$ python3 -q
>>> import numpy as np
>>> np.set_printoptions(precision=1, suppress=True, linewidth=120, sign=" ")
>>> tidy = lambda a: np.round(a, 1) + 0
>>> data = np.loadtxt("arr.csv", delimiter=",")
>>> tidy(data)
array([[ 0.1, -0.1,  0.3,  0. ],
       [-0.1,  0.1, -0.3,  0. ],
       [ 0.3, -0.3,  0.7, -0.1],
       [ 0. ,  0. , -0.1,  0. ]])
>>> w1 = np.array([[2, -1, -2], [-2, 0, -2], [0, -2, 2], [1, 1, -2]])
>>> b = np.array([0, -2, -2])
>>> act = np.maximum(data @ w1 + b, 0)
>>> (act > 0).astype(int)
array([[ 1,  0,  0],
       [ 0,  0,  0],
       [ 1,  0,  0],
       [ 0,  0,  0]])
>>> tidy(act)
array([[ 0.5,  0. ,  0. ],
       [ 0. ,  0. ,  0. ],
       [ 1.1,  0. ,  0. ],
       [ 0. ,  0. ,  0. ]])
>>> (act > 0).mean(axis=0)
array([ 0.5,  0. ,  0. ])
>>> C = np.array([[1, 3], [0, -2], [2, 1]])
>>> w1 @ C
array([[-2,  6],
       [-6, -8],
       [ 4,  6],
       [-3, -1]])
>>> (act @ C).round(6).argmax(axis=1)
array([ 1,  0,  1,  0])
>>> tidy(act @ C)
array([[ 0.5,  1.5],
       [ 0. ,  0. ],
       [ 1.1,  3.4],
       [ 0. ,  0. ]])
>>> np.abs(np.diag(np.linalg.qr(data)[1])) > 1e-9
array([ True, False, False, False])
>>> np.unique(data.round(6), axis=0).shape
(4, 4)
>>> tidy(data @ np.linalg.pinv(data) @ data)
array([[ 0.1, -0.1,  0.3,  0. ],
       [-0.1,  0.1, -0.3,  0. ],
       [ 0.3, -0.3,  0.7, -0.1],
       [ 0. ,  0. , -0.1,  0. ]])
>>> T = np.stack([data, 2 * data, data[::-1]])
>>> T.shape
(3, 4, 4)
>>> (T @ data.T).shape
(3, 4, 4)
>>> np.linalg.matrix_rank(T.reshape(3, -1))
np.int64(2)
>>> tidy(T.sum(axis=0))
array([[ 0.4, -0.4,  0.8, -0.1],
       [-0.1,  0.1, -0.2,  0. ],
       [ 0.8, -0.8,  1.9, -0.3],
       [ 0. ,  0. ,  0. ,  0. ]])
>>> tidy(np.einsum("bij,cij->bc", T, T))
array([[ 1. ,  2. , -0.7],
       [ 2. ,  4. , -1.4],
       [-0.7, -1.4,  1. ]])
>>> left, s, vt = np.linalg.svd(data)
>>> vecs = vt[:(s > 1e-8).sum()]
>>> rng = np.random.default_rng(90)
>>> x = data[2] + 5 * data[1] + rng.integers(2) * np.eye(4)[3]
>>> tidy(x)
array([-0.4,  0.4, -0.8,  1.1])
>>> tidy(np.linalg.norm(x - vecs.T @ vecs @ x))
np.float64(1.0)
>>> tidy(vecs.T @ vecs)
array([[ 0.1, -0.1,  0.3,  0. ],
       [-0.1,  0.1, -0.3,  0. ],
       [ 0.3, -0.3,  0.7, -0.1],
       [ 0. ,  0. , -0.1,  0. ]])
>>> np.allclose(vecs.T @ vecs @ x, x)
False
>>> tidy(np.diag(vecs.T @ vecs))
array([ 0.1,  0.1,  0.7,  0. ])
>>> X = np.loadtxt("test9.csv", delimiter=",")
>>> X
array([[  0.,   0.,   2.],
       [  2.,   2.,   2.],
       [  1.,   1.,  41.]])
>>> np.unique(X.round(6), axis=0).shape
(3, 3)
>>> tidy(np.trace(np.linalg.pinv(X) @ X))
np.float64(2.0)
>>> tidy(X @ np.linalg.pinv(X) @ X)
array([[  0.,   0.,   2.],
       [  2.,   2.,   2.],
       [  1.,   1.,  41.]])
>>> feats = np.load("w.npy")
>>> feats
array([[  5,   5, -10],
       [  8,   2, -16],
       [  0,   3,   0],
       [  8,   4, -16],
       [  7,   4, -14]])
>>> np.unique(feats.round(6), axis=0).shape
(5, 3)
>>> np.abs(np.diag(np.linalg.qr(feats)[1])) > 1e-9
array([ True,  True, False])
>>> out = feats + rng.integers(-2, 3, (5, 2)) @ rng.integers(-2, 3, (2, 3))
>>> out
array([[  5,   1, -15],
       [  5,   0, -17],
       [ -1,   1,  -2],
       [  8,   4, -16],
       [  5,   4, -13]])
>>> np.linalg.matrix_rank(out - feats, tol=1e-8)
np.int64(2)
>>> left, s, vt = np.linalg.svd(feats, full_matrices=False)
>>> left.shape, s.shape, vt.shape
((5, 3), (3,), (3, 3))
>>> tidy(vt @ vt.T)
array([[ 1.,  0.,  0.],
       [ 0.,  1.,  0.],
       [ 0.,  0.,  1.]])
>>> tidy(np.linalg.eigvals(data).sum().real)
np.float64(1.0)
>>> tidy(np.linalg.eigvals(data))
array([ 0.,  1.,  0.,  0.])
>>> tidy(np.kron(np.eye(2, dtype=int), data))
array([[ 0.1, -0.1,  0.3,  0. ,  0. ,  0. ,  0. ,  0. ],
       [-0.1,  0.1, -0.3,  0. ,  0. ,  0. ,  0. ,  0. ],
       [ 0.3, -0.3,  0.7, -0.1,  0. ,  0. ,  0. ,  0. ],
       [ 0. ,  0. , -0.1,  0. ,  0. ,  0. ,  0. ,  0. ],
       [ 0. ,  0. ,  0. ,  0. ,  0.1, -0.1,  0.3,  0. ],
       [ 0. ,  0. ,  0. ,  0. , -0.1,  0.1, -0.3,  0. ],
       [ 0. ,  0. ,  0. ,  0. ,  0.3, -0.3,  0.7, -0.1],
       [ 0. ,  0. ,  0. ,  0. ,  0. ,  0. , -0.1,  0. ]])
